$ python -q
>>> import numpy as np
>>> np.set_printoptions(suppress=True, linewidth=200)
>>> def tidy(a):
...     return np.round(a, 4) + 0
... 
>>> data = np.load("run16.npy")
>>> data
array([[-0.7,  1.5, -1.1],
       [ 1.6, -2. , -0.4],
       [ 0.5, -0.1,  0.5]])
>>> rng = np.random.default_rng(523412)
>>> lab = rng.permutation(3)
>>> A2 = data[:, lab] * rng.choice([-1, 1], 3)
>>> A2
array([[-1.1,  0.7, -1.5],
       [-0.4, -1.6,  2. ],
       [ 0.5, -0.5,  0.1]])
>>> left, _, Vh = np.linalg.svd(data.T @ A2)
>>> lab
array([2, 0, 1])
>>> A2 = data + rng.integers(-2, 3, (3, 2)) @ rng.integers(-2, 3, (2, 3))
>>> tidy(A2)
array([[ 0.3,  7.5,  2.9],
       [-1.4,  0. , -2.4],
       [-0.5,  1.9,  0.5]])
>>> np.abs(A2 - data).sum(axis=1)
array([11.,  7.,  3.])
>>> gram = data.T @ data
>>> tidy(np.linalg.eigvalsh(gram)[::-1])
array([9.4438, 1.5382, 0.198 ])
>>> tidy(np.linalg.svd(data, compute_uv=False) ** 2)
array([9.4438, 1.5382, 0.198 ])
>>> tidy(gram)
array([[ 3.3 , -4.3 ,  0.38],
       [-4.3 ,  6.26, -0.9 ],
       [ 0.38, -0.9 ,  1.62]])
>>> tidy(np.diag(gram))
array([3.3 , 6.26, 1.62])
>>> A2 = np.array([[2, 0], [1, 0]])
>>> W2 = np.kron(A2, data)
>>> tidy(np.linalg.norm(W2, 2)), tidy(np.linalg.norm(A2, 2) * np.linalg.norm(data, 2))
(np.float64(6.8716), np.float64(6.8716))
>>> W2
array([[-1.4,  3. , -2.2, -0. ,  0. , -0. ],
       [ 3.2, -4. , -0.8,  0. , -0. , -0. ],
       [ 1. , -0.2,  1. ,  0. , -0. ,  0. ],
       [-0.7,  1.5, -1.1, -0. ,  0. , -0. ],
       [ 1.6, -2. , -0.4,  0. , -0. , -0. ],
       [ 0.5, -0.1,  0.5,  0. , -0. ,  0. ]])
>>> np.linalg.matrix_rank(W2)
np.int64(3)
>>> np.allclose(W2[:-1].T @ np.linalg.lstsq(W2[:-1].T, W2[-1])[0], W2[-1])
True
>>> tidy(np.trace(np.linalg.pinv(W2) @ W2))
np.float64(3.0)
>>> tidy(W2 @ np.linalg.pinv(W2) @ W2)
array([[-1.4,  3. , -2.2,  0. ,  0. ,  0. ],
       [ 3.2, -4. , -0.8,  0. ,  0. ,  0. ],
       [ 1. , -0.2,  1. ,  0. ,  0. ,  0. ],
       [-0.7,  1.5, -1.1,  0. ,  0. ,  0. ],
       [ 1.6, -2. , -0.4,  0. ,  0. ,  0. ],
       [ 0.5, -0.1,  0.5,  0. ,  0. ,  0. ]])
>>> np.linalg.lstsq(W2[:-1].T, W2[-1])[2]
np.int32(3)
>>> np.abs(np.diag(np.linalg.qr(W2)[1])) > 1e-9
array([ True,  True,  True, False, False, False])
>>> m1 = np.load("a.npy")
>>> m1
array([[13., 12., 16.,  8., 24.],
       [12.,  6., 12.,  6., 18.],
       [16., 12., 13.,  8., 24.],
       [ 8.,  6.,  8.,  1., 12.],
       [24., 18., 24., 12., 33.]])
>>> # symmetric
>>> A2 = np.array([[4, 2], [-8, -8], [-9, 4], [1, 0], [9, -8]])
>>> np.linalg.matrix_rank(np.vstack([m1, A2.T]))
np.int64(5)
>>> np.einsum("ik,kj->ji", m1, A2)
array([[  36.,   60.,   75.,   21.,   45.],
       [-198., -120., -204.,  -96., -264.]])
>>> np.vstack([m1, A2.T]).shape
(7, 5)
>>> np.einsum("ij->j", m1)
array([ 73.,  54.,  73.,  35., 111.])
>>> proj = np.triu(np.array([[0, 1, 2, -2, 2],
...     [-1, 2, 0, 2, -2],
...     [-1, 2, -2, -1, 2],
...     [2, -2, 0, -1, 2],
...     [1, -2, 1, 2, 1]]), 1) + np.eye(5)
>>> A2 = proj @ m1 @ np.linalg.inv(proj)
>>> A2
array([[  89.,  -23.,  -92.,  184., -276.],
       [ -20.,    2.,   20.,  -40.,   60.],
       [  56.,  -14.,  -59.,  112., -168.],
       [  56.,  -14.,  -56.,  109., -168.],
       [  24.,   -6.,  -24.,   48.,  -75.]])
